$ python -q
>>> import numpy as np
>>> np.set_printoptions(suppress=True, linewidth=160)
>>> A = np.load("out4.npy")
>>> A
array([[ 1.96,  0.23, -0.92,  1.64, -0.55,  1.11],
       [ 0.2 ,  1.92, -0.15,  1.13,  0.51, -1.93],
       [ 0.65,  0.3 ,  0.5 , -0.29,  1.38, -2.5 ],
       [ 1.17, -0.53,  0.88,  1.54,  1.98,  0.5 ],
       [ 1.81, -1.65,  0.01,  0.3 ,  0.04,  1.7 ],
       [ 2.1 ,  0.17, -0.05, -0.75,  1.32, -1.51],
       [-0.75, -2.22,  1.55,  0.26, -0.66,  0.76],
       [-1.41,  0.48,  2.21, -1.29, -0.18,  0.45],
       [ 0.74,  1.26,  1.66, -1.21,  0.56,  1.52],
       [-1.47, -1.61, -0.5 , -0.24,  0.3 ,  1.96],
       [ 0.83,  1.4 , -1.19,  2.09, -0.3 , -0.71],
       [-2.23, -1.79, -0.75,  0.17, -0.2 , -0.46],
       [ 1.45, -1.2 ,  1.07,  0.44, -1.58, -1.28],
       [-1.2 ,  1.74, -0.28,  0.94,  0.29, -1.87]])
>>> Xc = A - A.mean(axis=1)
Traceback (most recent call last):
  File "<python-input-4>", line 1, in <module>
    Xc = A - A.mean(axis=1)
         ~~^~~~~~~~~~~~~~~~
ValueError: operands could not be broadcast together with shapes (14,6) (14,) 
>>> Xc = A - A.mean(axis=0)
>>> U, sigma, Vt = np.linalg.svd(Xc, full_matrices=False)
>>> (np.sign(U[:, 0]) == np.sign(U[0, 0])).astype(int)
array([1, 1, 1, 0, 0, 1, 0, 0, 0, 0, 1, 0, 0, 1])
>>> np.round(Xc.mean(axis=0), 2) + 0
array([0., 0., 0., 0., 0., 0.])
>>> np.round(np.abs(Vt[-1]), 2)
array([0.13, 0.08, 0.63, 0.71, 0.27, 0.01])
>>> np.linalg.matrix_rank(Xc)
np.int64(6)
>>> np.round(sigma ** 2 / (sigma ** 2).sum(), 2)
array([0.36, 0.23, 0.17, 0.12, 0.08, 0.04])
>>> np.abs(Vt[0]).argmax()
np.int64(5)
>>> sigma.round(2)
array([6.6 , 5.26, 4.56, 3.79, 3.11, 2.24])
>>> B = A / np.linalg.norm(A, axis=1, keepdims=True)
>>> G = B @ B.T
>>> np.argwhere(np.triu(np.abs(G) > 0.95, 1))
array([], shape=(0, 2), dtype=int64)
>>> np.round(np.linalg.norm(B, axis=1), 2)
array([1., 1., 1., 1., 1., 1., 1., 1., 1., 1., 1., 1., 1., 1.])
>>> round(np.degrees(np.arccos(np.clip(G[6, 0], -1, 1))), 2)
np.float64(101.4)
>>> data = np.load("m.npy")
>>> data.round(2) + 0
array([[ 0.  , -6.11,  2.18],
       [ 0.18, -5.9 ,  1.99],
       [-0.02, -6.03,  1.92],
       [-0.03, -6.01,  2.14],
       [-0.03, -6.03,  1.99],
       [ 0.  , -6.  ,  1.96],
       [-0.14, -5.98,  1.88],
       [ 0.05, -5.83,  1.99],
       [ 0.04, -5.98,  2.15],
       [ 0.09, -6.11,  1.97],
       [ 0.02, -6.03,  2.17],
       [-0.12, -6.08,  2.06],
       [-0.02, -6.08,  1.97],
       [-0.04, -5.92,  2.08],
       [ 1.02, -0.01, -5.95],
       [ 1.16,  0.02, -5.8 ],
       [ 0.95,  0.04, -5.87],
       [ 0.85,  0.11, -6.12],
       [ 1.06,  0.02, -5.98],
       [ 1.01, -0.17, -5.85],
       [ 0.94,  0.  , -5.98],
       [ 1.15, -0.03, -6.  ],
       [ 0.99,  0.11, -6.06],
       [ 0.65,  0.07, -6.  ],
       [ 0.94,  0.17, -6.03],
       [ 1.14, -0.19, -5.98],
       [ 1.11,  0.11, -6.09],
       [ 1.05,  0.05, -5.97]])
>>> x0 = np.array([-2, 1, 1])
>>> y = data @ x0
>>> np.round(np.linalg.pinv(data) @ data, 2) + 0
array([[1., 0., 0.],
       [0., 1., 0.],
       [0., 0., 1.]])
>>> np.round(np.linalg.lstsq(data, y)[0], 2)
array([-2.,  1.,  1.])
>>> try:
...     np.linalg.solve(data, y)
... except np.linalg.LinAlgError as e:
...     print(e)
... 
Last 2 dimensions of the array must be square
>>> np.round(np.linalg.solve(data.T @ data, data.T @ y), 2)
array([-2.,  1.,  1.])
>>> rng = np.random.default_rng(662344)
>>> y = y + 0.02 * rng.normal(size=28)
>>> y.round(2)
array([-3.95, -4.27, -4.12, -3.82, -3.98, -4.08, -3.8 , -3.93, -3.94, -4.35, -3.9 , -3.77, -4.07, -3.77, -7.99, -8.13, -7.74, -7.71, -8.05, -8.02, -7.85,
       -8.29, -7.91, -7.21, -7.72, -8.45, -8.22, -8.02])
>>> c, *_ = np.linalg.lstsq(data, y)
>>> [round(float(np.linalg.norm(np.linalg.solve(data.T @ data + lam * np.eye(3), data.T @ y))), 2) for lam in (0, 1, 10, 100)]
[2.47, 1.77, 1.67, 1.35]
>>> np.round(data.T @ (y - data @ c), 2) + 0
array([0., 0., 0.])
>>> c.round()
array([-2.,  1.,  1.])
>>> c.round(2)
array([-2.03,  1.  ,  0.99])
>>> O, evecs = np.linalg.qr(data[:, :1])[0], np.linalg.qr(data[:, 1:])[0]
>>> sigma = np.linalg.svd(O.T @ evecs, compute_uv=False)
>>> (sigma > 0.9).sum()
np.int64(1)
>>> np.round(np.degrees(np.arccos(sigma.clip(0, 1))), 2)
array([8.97])
>>> sigma.round(2)
array([0.99])
